In [1]: import numpy as np

In [2]: np.set_printoptions(precision=3, suppress=True, linewidth=160)

In [3]: feats = np.load("mat.npy")

In [4]: print(feats)
[[ -5.884  -3.549   5.735]
 [ -1.027   2.666 -15.694]
 [ -3.378   2.688 -31.651]
 [ -8.932  -7.905 -27.499]
 [-14.258  -6.573 -32.512]
 [ 21.512  -4.285  69.305]
 [ -8.561   1.504 -17.367]
 [  0.951  -4.543  14.235]
 [  6.451  -4.296 -16.095]
 [  3.612  -5.23  -14.828]
 [ 26.392  -7.69   33.518]
 [  6.712  -4.43   10.512]
 [ -9.362   1.808 -20.396]
 [  0.386   2.752  15.893]
 [ 13.79   -7.167  31.17 ]
 [  8.378   4.947  -7.693]
 [ -2.203  -5.033  -5.428]
 [ 13.153  -4.366 -13.268]
 [ 13.014  -3.774  19.691]
 [-19.225  -6.213  35.29 ]
 [  4.49   -4.014  24.915]
 [-11.348  -9.259  19.423]
 [  9.347   6.323  -0.154]
 [  4.167   0.753 -15.999]
 [ -2.451  -3.864 -14.91 ]
 [ -3.588   3.502  -7.3  ]
 [-13.023  -0.51    0.654]]

In [5]: W1 = np.array([[-2, 2, -2, -2, -3, 1], [0, -3, 1, 2, 3, 0], [2, 0, 0, 0, 3, 2]])

In [6]: c = np.array([4, -5, -5, 2, -4, -5])

In [7]: hid = np.maximum(feats @ W1 + c, 0)

In [8]: print((hid > 0).mean(axis=0))
[0.444 0.556 0.37  0.444 0.37  0.444]

In [9]: W2 = np.array([[5, -1], [4, 4], [-3, -4], [-5, -1], [7, 3], [8, -4]])

In [10]: print(W1 @ W2)
[[ 1  7]
 [-4 -9]
 [47 -1]]

In [11]: print((hid @ W2).round(6).argmax(axis=1))
[0 1 1 1 1 0 1 0 0 0 0 0 1 0 0 0 0 0 0 0 0 0 0 0 0 1 0]

In [12]: labels = feats[:, 2] > np.median(feats[:, 2])

In [13]: f = feats[labels].mean(axis=0) - feats[~labels].mean(axis=0)

In [14]: print(f)
[ 4.91  -2.18  38.741]

In [15]: print(labels.astype(int))
[1 0 0 0 0 1 0 1 0 0 1 1 0 1 1 0 0 0 1 1 1 1 1 0 0 0 1]

In [16]: print(((feats - feats.mean(axis=0)) @ f > 0).astype(int))
[1 0 0 0 0 1 0 1 0 0 1 1 0 1 1 0 0 0 1 1 1 1 0 0 0 0 0]

In [17]: print(np.argsort(-np.abs(f).round(6), kind="stable"))
[2 0 1]

In [18]: cen = feats - feats.mean(axis=0)

In [19]: evecs = np.linalg.svd(cen)[2][:1]

In [20]: Y = cen - cen @ evecs.T @ evecs

In [21]: print(np.diag(evecs.T @ evecs))
[0.054 0.003 0.943]

In [22]: print(np.cov(cen @ evecs.T, rowvar=False))
611.9649896631137

In [23]: print(Y.std(axis=0))
[9.181 4.042 2.175]

In [24]: M = np.array([[0, 1, 0, 1], [2, 0, 0, 1], [1, 0, 1, 1], [1, 1, 0, 1]])

In [25]: Q = M.astype(float).copy()

In [26]: for j in range(4):
    ...:     Q[:, j] -= Q[:, :j] @ (Q[:, :j].T @ Q[:, j])
    ...:     Q[:, j] /= np.linalg.norm(Q[:, j])
    ...: 

In [27]: print(np.round(Q.T @ Q, 3) + 0)
[[1. 0. 0. 0.]
 [0. 1. 0. 0.]
 [0. 0. 1. 0.]
 [0. 0. 0. 1.]]

In [28]: f = np.array([1, 1, 0, 3])

In [29]: Y = M + np.outer(f, np.eye(4)[0])

In [30]: print(np.linalg.matrix_rank(Y - M))
1

In [31]: F = np.load("block9.npy")

In [32]: print(F)
[[ 1.918 -0.75  -4.556]
 [ 2.507  0.014  4.326]
 [ 3.401 -0.194  3.66 ]
 [-3.816  0.304 -3.216]
 [-4.557  0.913  1.844]
 [ 3.429 -0.201  3.633]
 [ 1.51   0.217  4.762]
 [ 4.616 -0.567  1.836]
 [ 4.931 -0.764  0.327]
 [ 4.632 -0.573  1.794]
 [-1.115  0.647  4.831]]

In [33]: # null space of dimension 1

In [34]: rank = np.linalg.matrix_rank(F)

In [35]: print(rank)
2

In [36]: null = np.linalg.svd(F)[2][rank:].T

In [37]: print(null[:, 0] / null[np.abs(null[:, 0]).round(6).argmax(), 0])
[ 0.161  1.    -0.097]

In [38]: print([int(np.linalg.matrix_rank(np.delete(F, i, axis=0))) for i in range(11)])
[2, 2, 2, 2, 2, 2, 2, 2, 2, 2, 2]

In [39]: J = np.loadtxt("data.csv", delimiter=",")

In [40]: print(J)
[[-0.588 -2.378  1.732]
 [ 2.942 -0.476  0.346]
 [ 0.     1.766  2.425]]

In [41]: Y = np.linalg.inv(J)

In [42]: print(np.round(np.linalg.inv(Y), 3) + 0)
[[-0.588 -2.378  1.732]
 [ 2.942 -0.476  0.346]
 [ 0.     1.766  2.425]]

In [43]: print(np.allclose(Y, J.T))
False

In [44]: print((np.abs(Y) > 1e-9).astype(int))
[[1 1 0]
 [1 1 1]
 [1 1 1]]

In [45]: print(round(float(np.linalg.det(J) * np.linalg.det(Y)), 3))
1.0

In [46]: blk = np.stack([J, 5 * J, J[::-1]])

In [47]: print(blk.sum(axis=0))
[[ -3.53  -12.5    12.817]
 [ 20.592  -3.329   2.425]
 [ -0.588   8.22   16.281]]

In [48]: print(np.linalg.matrix_rank(blk))
[3 3 3]

In [49]: print(np.einsum("bij,cij->bc", blk, blk))
[[ 27. 135.   9.]
 [135. 675.  45.]
 [  9.  45.  27.]]

In [50]: print(np.allclose(J @ J.T, J.T @ J))
True

In [51]: print(J @ J)
[[-6.649  5.589  2.357]
 [-3.13  -6.157  5.771]
 [ 5.196  3.443  6.492]]

In [52]: print(np.round(np.linalg.det(J), 3))
27.0

In [53]: print(np.sort(np.abs(np.linalg.eigvals(J))))
[3. 3. 3.]

In [54]: P = np.triu(np.array([[-1, -9, 2], [-6, 0, -1], [4, -5, 7]]), 1) + np.eye(3)

In [55]: Y = P @ J @ np.linalg.inv(P)

In [56]: print(P @ J - J @ P)
[[-26.476   2.518   0.531]
 [  0.     24.709  -8.784]
 [  0.      0.      1.766]]

In [57]: print(np.linalg.matrix_rank(Y))
3

In [58]: print(np.poly(Y))
[  1.     -1.361   4.083 -27.   ]

In [59]: W0 = np.loadtxt("out8.csv", delimiter=",")

In [60]: print(W0)
[[-0.907  0.381  0.127 -0.127]
 [ 0.381  0.924 -0.025  0.025]
 [ 0.127 -0.025  0.992  0.008]
 [-0.127  0.025  0.008  0.992]]

In [61]: P = np.triu(np.array([[-2, 2, 2, 4], [-1, 3, 4, 2], [3, 5, -1, -4], [-1, 1, 5, -1]]), 1) + np.eye(4)

In [62]: Y = P @ W0 @ np.linalg.inv(P)

In [63]: print(Y)
[[ -0.398   3.076  -9.415 -38.314]
 [  0.636  -0.398   4.28   17.415]
 [  0.636  -1.398   5.28   17.415]
 [ -0.127   0.28   -0.856  -2.483]]

In [64]: print(np.round(np.poly(Y), 3) + 0)
[ 1. -2.  0.  2. -1.]

In [65]: print(np.allclose(Y @ Y.T, Y.T @ Y))
False

In [66]: print(np.sort(np.abs(np.linalg.eigvals(Y))))
[1. 1. 1. 1.]

In [67]: print(np.round(Y @ Y, 3) + 0)
[[1. 0. 0. 0.]
 [0. 1. 0. 0.]
 [0. 0. 1. 0.]
 [0. 0. 0. 1.]]

In [68]: print(np.allclose(Y, Y.T))
False

In [69]: print(np.all(np.linalg.eigvalsh(W0) > 0))
False

In [70]: evals, evecs = np.linalg.eigh(W0)

In [71]: vec = np.array([2, -2, 2, 0])

In [72]: print(np.round(np.abs(W0).sum(axis=1).max(), 3), np.round(np.abs(evals).max(), 3))
1.542 1.0

In [73]: print(round(float(vec @ W0 @ vec / (vec @ vec)), 3), round(evals[0], 3), round(evals[-1], 3))
0.184 -1.0 1.0

In [74]: print(np.round(W0.T @ W0, 3) + 0)
[[1. 0. 0. 0.]
 [0. 1. 0. 0.]
 [0. 0. 1. 0.]
 [0. 0. 0. 1.]]

In [75]: print(np.linalg.norm(W0, axis=0))
[1. 1. 1. 1.]

In [76]: A = np.loadtxt("test17.csv", delimiter=",")

In [77]: print(A)
[[ 0.226  0.1   -0.01 ]
 [ 0.598  0.986  0.834]
 [-0.653 -0.896 -0.53 ]
 [-0.07   0.925  0.731]
 [-0.168 -0.501 -0.254]
 [ 0.508  0.721  0.336]
 [ 0.778  0.744  0.235]
 [-0.207 -0.245 -0.08 ]
 [ 0.38  -0.08  -0.159]
 [-0.485 -0.04   0.129]
 [ 0.178  0.917  0.68 ]
 [ 0.139 -0.31  -0.217]
 [ 0.1   -0.635 -0.422]
 [ 0.537  0.544  0.168]
 [ 0.691 -0.168 -0.327]
 [-0.371  0.354  0.31 ]
 [ 0.345 -0.845 -0.664]
 [-0.869 -0.872 -0.354]
 [-0.43   0.485  0.405]
 [-0.47   0.493  0.422]
 [-0.585 -0.999 -0.971]
 [ 0.726  0.811  0.354]
 [-0.149  0.03   0.06 ]
 [ 0.139  0.388  0.188]]

In [78]: G = np.cov(A, rowvar=False)

In [79]: print(G.shape)
(3, 3)

In [80]: print(np.argsort(-A.std(axis=0).round(6), kind="stable"))
[1 0 2]

In [81]: print(np.median(A, axis=0))
[0.12  0.065 0.095]

In [82]: print(round(float(np.corrcoef(A[:, 0], A[:, 2])[0, 1]), 3))
0.28

In [83]: print(A.std(axis=0))
[0.469 0.627 0.442]

In [84]: print(np.polyfit(A[:, 0], A[:, 2], 1))
[0.264 0.026]

In [85]: m1 = np.loadtxt("m.csv", delimiter=",")

In [86]: print(m1)
[[-2. -1.]
 [ 0.  1.]
 [ 2.  3.]]

In [87]: theta = np.radians(15)

In [88]: Rm = np.eye(3)

In [89]: Rm[1, 1] = Rm[0, 0] = np.cos(theta)

In [90]: Rm[1, 0], Rm[0, 1] = -np.sin(theta), np.sin(theta)

In [91]: print(Rm)
[[ 0.966  0.259  0.   ]
 [-0.259  0.966  0.   ]
 [ 0.     0.     1.   ]]

In [92]: Y = F @ Rm.T

In [93]: print(round(float(np.linalg.det(Rm)), 3), np.round(np.trace(Rm), 3))
1.0 2.932

In [94]: print(np.allclose(F @ F.T, Y @ Y.T))
True

In [95]: vec = np.array([1, 2])

In [96]: rhs = m1 @ vec

In [97]: print(rhs)
[-4.  2.  8.]

In [98]: print(np.round(np.linalg.pinv(m1) @ m1, 3) + 0)
[[1. 0.]
 [0. 1.]]

In [99]: rng = np.random.default_rng(786)

In [100]: rhs = rhs + 0.1 * rng.normal(size=3)

In [101]: print(rhs)
[-3.93   2.111  8.062]

In [102]: c, *_ = np.linalg.lstsq(m1, rhs)

In [103]: print([round(float(np.linalg.norm(np.linalg.solve(m1.T @ m1 + lam * np.eye(2), m1.T @ rhs))), 2) for lam in (0, 1, 10, 100)])
[2.27, 2.1, 1.4, 0.33]

In [104]: print(c)
[0.917 2.081]

In [105]: E = np.array([[0, 1, 0, 0], [1, 0, 0, 0], [0, 0, 1, 0], [0, 0, 0, 1]])

In [106]: print(E)
[[0 1 0 0]
 [1 0 0 0]
 [0 0 1 0]
 [0 0 0 1]]

In [107]: # keeps lengths

In [108]: labels = rng.permutation(4)

In [109]: print(labels)
[1 2 3 0]

In [110]: Y = E[labels][:, labels]

In [111]: print(np.diag(Y))
[0 1 1 0]

In [112]: print(Y)
[[0 0 0 1]
 [0 1 0 0]
 [0 0 1 0]
 [1 0 0 0]]

In [113]: print(np.sort(np.abs(np.linalg.eigvals(Y))))
[1. 1. 1. 1.]

In [114]: print(np.trace(Y))
2
